% python3 -q
>>> import numpy as np
>>> from numpy import linalg as LA
>>> np.set_printoptions(precision=2, suppress=True, linewidth=140)
>>> def tidy(a):
...     return np.round(a, 2) + 0
... 
>>> J = np.load("data.npy")
>>> J
array([[2, 2, 3, 2, 3, 3, 0],
       [0, 2, 2, 3, 2, 3, 3],
       [3, 0, 2, 2, 3, 2, 3],
       [3, 3, 0, 2, 2, 3, 2],
       [2, 3, 3, 0, 2, 2, 3],
       [3, 2, 3, 3, 0, 2, 2],
       [2, 3, 2, 3, 3, 0, 2]])
>>> x0 = np.array([3, 2, 1, 2, 0, 2, 2])
>>> h = np.maximum(J @ x0, 0)
>>> np.flatnonzero(h > 1e-9)
array([0, 1, 2, 3, 4, 5, 6])
>>> np.maximum(J @ x0, 0) - np.maximum(-J @ x0, 0)
array([23, 24, 25, 29, 25, 30, 24])
>>> Q, r_ = LA.qr(J)
>>> Q.shape, r_.shape
((7, 7), (7, 7))
>>> tidy(Q @ r_)
array([[2., 2., 3., 2., 3., 3., 0.],
       [0., 2., 2., 3., 2., 3., 3.],
       [3., 0., 2., 2., 3., 2., 3.],
       [3., 3., 0., 2., 2., 3., 2.],
       [2., 3., 3., 0., 2., 2., 3.],
       [3., 2., 3., 3., 0., 2., 2.],
       [2., 3., 2., 3., 3., 0., 2.]])
>>> data = np.array([[-1, -5, 5, -5, 1, -2],
...     [-4, -7, -3, -3, -9, 5],
...     [1, -9, 5, -3, -6, -5],
...     [-5, -9, 5, 6, 5, -8],
...     [-3, -1, -8, -1, 4, -9]])
>>> data
array([[-1, -5,  5, -5,  1, -2],
       [-4, -7, -3, -3, -9,  5],
       [ 1, -9,  5, -3, -6, -5],
       [-5, -9,  5,  6,  5, -8],
       [-3, -1, -8, -1,  4, -9]])
>>> x0 = np.array([0, -5, 6, -5, -8, -8])
>>> x0 @ data
Traceback (most recent call last):
  File "<python-input-16>", line 1, in <module>
    x0 @ data
    ~~~^~~~~~
ValueError: matmul: Input operand 1 has a mismatch in its core dimension 0, with gufunc signature (n?,k),(k,m?)->(n?,m?) (size 5 is different from 6)
>>> data @ x0
array([ 88,  64, 178,  69,   2])
>>> data @ (2 * x0)
array([176, 128, 356, 138,   4])
>>> (data @ x0).argmax()
np.int64(2)
>>> data @ np.eye(6)[5]
array([-2.,  5., -5., -8., -9.])
>>> (data * x0).sum(axis=1)
array([ 88,  64, 178,  69,   2])
>>> LA.norm(data @ x0) <= LA.norm(data, 2) * LA.norm(x0) + 1e-9
np.True_
